>>> import numpy as np
>>> np.set_printoptions(precision=2, suppress=True, linewidth=160)
>>> arr = np.loadtxt("out3.csv", delimiter=",")
>>> print(arr)
[[ 3.  2.  0.]
 [ 9.  6.  0.]
 [-3. -2.  0.]
 [-9. -6.  0.]
 [-9. -6.  0.]]
>>> r0, v = arr[0], arr[3]
>>> print(r0 @ r0)
13.0
>>> print(r0 @ v)
-39.0
>>> pr = (r0 @ v) / (r0 @ r0) * r0
>>> print(pr)
[-9. -6. -0.]
>>> print(v - pr)
[0. 0. 0.]
>>> print(round(np.linalg.norm(r0 + v) ** 2 + np.linalg.norm(r0 - v) ** 2, 2))
260.0
>>> Uu, sigma, vt = np.linalg.svd(arr)
>>> print(sigma.round(2) + 0)
[19.42  0.    0.  ]
>>> out = Uu[:, :1] @ np.diag(sigma[:1]) @ vt[:1]
>>> print(np.linalg.matrix_rank(out))
1
>>> print(np.round(np.linalg.norm(arr - out, 2), 2), round(sigma[1], 2))
0.0 0.0
>>> m1 = np.load("block2.npy")
>>> print(m1)
[[0 0 0 0 0]
 [0 0 0 0 1]
 [0 0 0 1 0]
 [0 0 1 0 0]
 [0 1 0 0 0]]
>>> ev, V = np.linalg.eigh(m1)
>>> print(np.round(V @ np.diag(ev) @ V.T, 2) + 0)
[[0. 0. 0. 0. 0.]
 [0. 0. 0. 0. 1.]
 [0. 0. 0. 1. 0.]
 [0. 0. 1. 0. 0.]
 [0. 1. 0. 0. 0.]]
>>> print(np.linalg.eigvalsh(m1 @ m1))
[0. 1. 1. 1. 1.]
>>> print(np.unique(ev.round(6) + 0, return_counts=True)[1])
[2 1 2]
>>> print(ev.sum(), np.trace(m1))
0.0 0
>>> X = np.array([[0.4, 0.0, -0.9], [0.9, 0.4, -0.6], [-0.6, -1.3, -2.0]])
>>> q = X.astype(float).copy()
>>> for j in range(3):
...     q[:, j] -= q[:, :j] @ (q[:, :j].T @ q[:, j])
...     q[:, j] /= np.linalg.norm(q[:, j])
... 
>>> print(np.round(q.T @ X, 2) + 0)
[[1.15 0.99 0.26]
 [0.   0.93 2.25]
 [0.   0.   0.19]]
>>> print(np.round(q.T @ q, 2) + 0)
[[1. 0. 0.]
 [0. 1. 0.]
 [0. 0. 1.]]
>>> q, V = np.linalg.qr(X[:, :1])[0], np.linalg.qr(X[:, 1:])[0]
>>> sigma = np.linalg.svd(q.T @ V, compute_uv=False)
>>> print(sigma)
[1.]
>>> print(np.degrees(np.arccos(sigma.clip(0, 1))))
[5.1]
>>> r0 = np.array([2, 0, 1])
>>> out = X + np.outer(r0, np.eye(3)[1])
>>> print(out)
[[ 0.4  2.  -0.9]
 [ 0.9  0.4 -0.6]
 [-0.6 -0.3 -2. ]]
>>> print(np.linalg.matrix_rank(out - X))
1
>>> C = 3 * np.array([[-0.8, 3.4, -0.8, 1.1], [0.4, -1.2, 1.7, 0.1]])
>>> rng = np.random.default_rng(30599)
>>> z = rng.integers(0, 2, 24)
>>> data = C[z] + rng.normal(size=(24, 4))
>>> print(data)
[[-1.4   9.57 -0.8   4.61]
 [-1.46 10.29 -1.16  2.24]
 [-0.36 -4.36  3.69  2.24]
 [-0.68 10.02 -2.89  3.05]
 [ 0.48 -4.65  4.57 -0.07]
 [ 3.   -3.5   5.76  2.22]
 [ 1.52 -3.64  4.29  0.02]
 [ 0.04  9.31 -2.85  4.04]
 [ 0.79 -3.07  5.13  0.23]
 [-1.56 12.08 -2.38  2.96]
 [-2.33  9.71 -2.42  3.49]
 [ 0.58 -4.72  5.61  0.48]
 [-2.88  9.28 -2.16  2.97]
 [-1.94 11.04 -1.65  4.5 ]
 [ 2.02 -4.27  4.73  0.68]
 [-2.07 11.01 -3.33  2.58]
 [-3.63 11.02 -2.05  2.97]
 [ 1.54 -2.8   5.76 -0.84]
 [ 1.03 -3.81  4.26  1.  ]
 [ 2.01 -4.85  3.6   0.43]
 [ 0.24 -5.13  4.78  2.78]
 [-0.27 -1.63  4.86  0.45]
 [ 2.32 -3.22  7.24 -0.36]
 [ 1.86 -5.55  5.26 -0.43]]
>>> Xc = (data - data.mean(axis=0)) / data.std(axis=0)
>>> print(Xc.std(axis=0))
[1. 1. 1. 1.]
>>> b = np.linalg.lstsq(np.delete(Xc, 3, axis=1), Xc[:, 3])[0]
>>> print(round(float(1 - np.var(Xc[:, 3] - np.delete(Xc, 3, axis=1) @ b)), 2))
0.67
